$ python3 -q
>>> import numpy as np
>>> from numpy import linalg as LA
>>> np.set_printoptions(precision=1, suppress=True, linewidth=140)
>>> arr = np.load("case4.npy")
>>> arr
array([[-2.3, -0.6,  0.5,  0.2],
       [ 0.5, -0.7,  0.7, -1.3],
       [ 0.5, -0.5,  1.4,  0.1],
       [ 0.7, -0.4, -0.4,  0.1],
       [-1.3,  0.1,  0.7,  0.8]])
>>> f, v = arr[4], arr[2]
>>> round(f @ f, 1)
np.float64(2.8)
>>> p = (f @ v) / (f @ f) * f
>>> np.round(v - p, 1) + 0
array([ 0.7, -0.5,  1.3,  0. ])
>>> p.round(1) + 0
array([-0.2,  0. ,  0.1,  0.1])
>>> np.round(LA.norm(f + v) ** 2 + LA.norm(f - v) ** 2, 1)
np.float64(10.6)
>>> LA.matrix_rank(np.outer(f, v))
np.int64(1)
>>> np.round((v - p) @ f, 1)
np.float64(0.0)
>>> mat = np.load("w.npy")
>>> mat
array([[ 0,  2,  3],
       [ 0,  0, -1],
       [ 0,  0,  0]])
>>> mat @ mat
array([[ 0,  0, -2],
       [ 0,  0,  0],
       [ 0,  0,  0]])
>>> try:
...     LA.inv(mat)
... except LA.LinAlgError as e:
...     print(e)
... 
Singular matrix
>>> [int(LA.matrix_rank(LA.matrix_power(mat, p))) for p in range(1, 4)]
[2, 1, 0]
>>> round(float(np.trace(LA.pinv(mat) @ mat)), 1)
2.0
>>> t = np.radians(180)
>>> Rm = np.eye(3)
>>> Rm[2, 2] = Rm[1, 1] = np.cos(t)
>>> Rm[2, 1], Rm[1, 2] = -np.sin(t), np.sin(t)
>>> Rm.round(1) + 0
array([[ 1.,  0.,  0.],
       [ 0., -1.,  0.],
       [ 0.,  0., -1.]])
>>> Y = mat @ Rm.T
>>> np.round(LA.det(Rm), 1), np.trace(Rm)
(np.float64(1.0), np.float64(-1.0))
>>> np.allclose(mat @ mat.T, Y @ Y.T)
True
>>> np.abs(Y - mat).max(axis=0)
array([0., 4., 6.])
>>> Y.round(1) + 0
array([[ 0., -2., -3.],
       [ 0.,  0.,  1.],
       [ 0.,  0.,  0.]])
